>>> import numpy as np
>>> np.set_printoptions(precision=4, suppress=True, linewidth=100)
>>> J = np.loadtxt("data.csv", delimiter=",")
>>> print(J)
[[ 6. -2.  6. -2.]
 [-7. -9. -7. -9.]
 [ 6. -2.  6. -2.]
 [-7. -9. -7. -9.]]
>>> U, sigma, VT = np.linalg.svd(J)
>>> print(sigma.round(4) + 0)
[23.3238 11.6619  0.      0.    ]
>>> Y = U[:, :2] @ np.diag(sigma[:2]) @ VT[:2]
>>> print(round(float(np.abs(J - Y).max()), 4))
0.0
>>> print(round(float(np.linalg.norm(J - Y) / np.linalg.norm(J)), 4))
0.0
>>> print(np.linalg.matrix_rank(Y))
2
>>> print(np.argsort(-np.linalg.norm(J, axis=0).round(6), kind="stable")[:3])
[0 1 2]
>>> print(np.linalg.matrix_rank(J, rtol=0.1))
2
>>> print(np.linalg.cond(J) > 100)
True
>>> arr = np.load("block14.npy")
>>> print(arr)
[[0 0 2]
 [0 0 0]
 [1 0 0]]
>>> # 2 blocks once reordered
>>> cov = arr.T @ arr
>>> print((arr @ arr.T).shape)
(3, 3)
>>> print(cov)
[[1 0 0]
 [0 0 0]
 [0 0 4]]
>>> print(np.linalg.matrix_rank(cov))
2
>>> print(np.diag(cov))
[1 0 4]
>>> rng = np.random.default_rng(18)
>>> z = rng.permutation(3)
>>> print(z)
[0 2 1]
>>> Y = arr[z][:, z]
>>> print(np.allclose(Y, arr))
False
>>> print(round(float(np.linalg.det(Y)), 4), np.round(np.linalg.det(arr[z]), 4))
0.0 0.0
>>> print(Y)
[[0 2 0]
 [1 0 0]
 [0 0 0]]
>>> print(np.diag(Y))
[0 0 0]
>>> U, sigma, VT = np.linalg.svd(arr)
>>> evecs = VT[:(sigma > 1e-8).sum()]
>>> vec = arr[2] + -3 * arr[1] + rng.integers(2) * np.eye(3)[1]
>>> print(vec)
[1. 0. 0.]
>>> print(np.linalg.matrix_rank(np.vstack([arr, vec])))
2
>>> U, sigma, VT = np.linalg.svd(arr)
>>> print(np.argmax(sigma[:-1] / (sigma[1:] + 1e-6)) + 1)
2
>>> Y = U[:, :2] @ np.diag(sigma[:2]) @ VT[:2]
>>> print(Y)
[[0. 0. 2.]
 [0. 0. 0.]
 [1. 0. 0.]]
>>> print(np.round(np.linalg.norm(arr - Y) / np.linalg.norm(arr), 4))
0.0
>>> print(np.linalg.matrix_rank(arr, rtol=0.05))
2
>>> print(np.allclose(Y[:-1].T @ np.linalg.lstsq(Y[:-1].T, Y[-1])[0], Y[-1]))
False
>>> print(np.abs(np.diag(np.linalg.qr(Y)[1])) > 1e-9)
[ True False  True]
>>> print(np.linalg.lstsq(Y[:-1].T, Y[-1])[2])
1
>>> try:
...     np.linalg.inv(Y)
... except np.linalg.LinAlgError as e:
...     print(repr(e))
... 
LinAlgError('Singular matrix')
>>> print(np.round(np.trace(np.linalg.pinv(Y) @ Y), 4))
2.0
>>> C = np.array([[-0.1, 0.0, 0.9]])
>>> feats = np.array([[1],
...     [2],
...     [-2],
...     [-1],
...     [-1],
...     [-1],
...     [-1],
...     [-2],
...     [1],
...     [2],
...     [-2],
...     [1],
...     [-2],
...     [2],
...     [-2],
...     [-2],
...     [0],
...     [0],
...     [-2],
...     [2],
...     [-2],
...     [2],
...     [2],
...     [-2],
...     [1],
...     [1],
...     [-2],
...     [-1],
...     [1],
...     [-2],
...     [1]]) @ C + 0.02 * rng.normal(size=(31, 3))
>>> print(feats)
[[-0.1222  0.0403  0.9185]
 [-0.2072  0.0114  1.8322]
 [ 0.2567 -0.0185 -1.7787]
 [ 0.1104 -0.0056 -0.8782]
 [ 0.1101  0.0215 -0.9105]
 [ 0.1     0.0079 -0.8996]
 [ 0.1003 -0.0154 -0.8975]
 [ 0.2038 -0.0012 -1.8003]
 [-0.0861 -0.0132  0.9139]
 [-0.2031  0.0011  1.7962]
 [ 0.218   0.0152 -1.7999]
 [-0.1088  0.0371  0.9108]
 [ 0.1771 -0.0001 -1.8022]
 [-0.1856 -0.0045  1.7852]
 [ 0.2268 -0.0399 -1.8283]
 [ 0.1895 -0.0103 -1.8025]
 [-0.0002  0.02   -0.0304]
 [ 0.0597  0.0122 -0.0155]
 [ 0.1886 -0.0097 -1.8446]
 [-0.192  -0.0222  1.7892]
 [ 0.1781 -0.012  -1.7995]
 [-0.2257  0.0303  1.7745]
 [-0.21   -0.0005  1.8124]
 [ 0.2042  0.0006 -1.7903]
 [-0.0928 -0.0196  0.9113]
 [-0.1133 -0.0234  0.8977]
 [ 0.1894  0.0043 -1.7947]
 [ 0.0873  0.0057 -0.9019]
 [-0.1333  0.0302  0.8991]
 [ 0.1962  0.0163 -1.8289]
 [-0.1146  0.0178  0.8608]]
>>> z = feats[:, 1] > np.median(feats[:, 1])
>>> r0 = feats[z].mean(axis=0) - feats[~z].mean(axis=0)
>>> print(round((((feats - feats.mean(axis=0)) @ r0 > 0) == z).mean(), 4))
0.6129
>>> print(r0)
[-0.07    0.0303  0.5611]
>>> print(z.astype(int))
[1 1 0 0 1 1 0 0 0 1 1 1 0 0 0 0 1 1 0 0 0 1 0 0 0 0 1 1 1 1 1]
>>> print(np.argsort(-np.abs(r0).round(6), kind="stable"))
[2 0 1]
>>> print(((feats - feats.mean(axis=0)) @ r0 > 0).astype(int))
[1 1 0 0 0 0 0 0 1 1 0 1 0 1 0 0 1 1 0 1 0 1 1 0 1 1 0 0 1 0 1]
>>> proj = feats @ np.linalg.solve(feats.T @ feats, feats.T)
>>> print(proj @ feats[:, 2])
[ 0.9185  1.8322 -1.7787 -0.8782 -0.9105 -0.8996 -0.8975 -1.8003  0.9139  1.7962 -1.7999  0.9108
 -1.8022  1.7852 -1.8283 -1.8025 -0.0304 -0.0155 -1.8446  1.7892 -1.7995  1.7745  1.8124 -1.7903
  0.9113  0.8977 -1.7947 -0.9019  0.8991 -1.8289  0.8608]
